$ python -q
>>> import numpy as np
>>> np.set_printoptions(precision=4, suppress=True, linewidth=200)
>>> K = np.loadtxt("mat.csv", delimiter=",")
>>> K.round(4) + 0
array([[-0.2719,  0.4506, -0.4578, -0.0014, -0.0362, -0.2803,  0.2394, -0.0244, -0.0249, -0.3498, -0.0648,  0.1864,  0.3732, -0.2612, -0.0791],
       [-0.1553, -0.045 , -0.4673, -0.197 , -0.3642,  0.2975, -0.3429, -0.0076, -0.212 , -0.1257, -0.3151, -0.0831, -0.354 ,  0.1061, -0.2728],
       [ 0.4272,  0.331 , -0.1199,  0.2944, -0.1967, -0.1328, -0.2356,  0.2038, -0.0251, -0.0678, -0.2166, -0.286 ,  0.1892,  0.3654,  0.3876],
       [ 0.1942,  0.4936,  0.2737, -0.2652,  0.1504,  0.0025, -0.1193, -0.1869,  0.1188, -0.4133,  0.1351,  0.2935, -0.3815,  0.2492, -0.0678],
       [-0.1553,  0.2926,  0.1734,  0.0227, -0.5087, -0.0178,  0.1098,  0.4863, -0.1609,  0.1615,  0.5097, -0.0457, -0.1594, -0.0498, -0.1017],
       [ 0.4272, -0.1907, -0.0342, -0.2133, -0.1129, -0.2704, -0.2022,  0.4287,  0.1691,  0.0338, -0.2032,  0.4518, -0.0496, -0.3809, -0.0348],
       [ 0.0777,  0.1299,  0.0382, -0.4421,  0.3407,  0.4765, -0.0744,  0.4151, -0.0324, -0.0615,  0.0304, -0.2103,  0.4342,  0.0049, -0.1439],
       [-0.1942, -0.0026,  0.2612,  0.4037,  0.0062,  0.1097, -0.6647, -0.0522, -0.0055, -0.2933,  0.1339, -0.0046,  0.1667, -0.3736, -0.055 ],
       [ 0.3495, -0.382 , -0.0456,  0.2069, -0.0563, -0.059 ,  0.2807,  0.0935, -0.0501, -0.5897,  0.2069, -0.2174, -0.0006,  0.0785, -0.3825],
       [-0.2719, -0.3167,  0.0709, -0.1217, -0.3588,  0.1567, -0.0095,  0.0498,  0.2687, -0.2407,  0.0761,  0.3911,  0.328 ,  0.4257,  0.2691],
       [ 0.0388, -0.1038,  0.0217, -0.1352,  0.0019,  0.2105,  0.1796,  0.0185, -0.4572, -0.318 ,  0.0182,  0.    , -0.1932, -0.3311,  0.6592],
       [ 0.1165, -0.0353, -0.4817, -0.1343,  0.0222,  0.0642, -0.1531, -0.1221,  0.5154,  0.0275,  0.5273, -0.222 , -0.1227, -0.161 ,  0.2398],
       [-0.3495, -0.2011, -0.0487, -0.2326,  0.327 , -0.5924, -0.2698,  0.2672, -0.1845, -0.1201,  0.1159, -0.1818, -0.1152,  0.2469,  0.0982],
       [-0.3107,  0.0634,  0.0707,  0.2586,  0.158 ,  0.1455,  0.216 ,  0.4181,  0.4998, -0.181 , -0.3452, -0.1416, -0.3537, -0.0662,  0.0936],
       [ 0.0388, -0.0118, -0.3673,  0.4299,  0.3909,  0.2327, -0.032 ,  0.2343, -0.2258,  0.1213,  0.2277,  0.4871, -0.1077,  0.2224, -0.0013]])
>>> M2 = np.array([[-2, -2, 1],
...     [1, -3, 1],
...     [-3, 0, 0],
...     [-3, -3, 1],
...     [-1, 1, -3],
...     [-2, 2, 1],
...     [2, 0, 2],
...     [1, -1, 3],
...     [-3, -3, 1],
...     [-2, 0, 3],
...     [-3, -1, -1],
...     [-2, 0, -2],
...     [3, 1, 0],
...     [0, -3, 1],
...     [0, 1, 0]])
>>> np.linalg.matrix_rank(K @ M2)
np.int64(3)
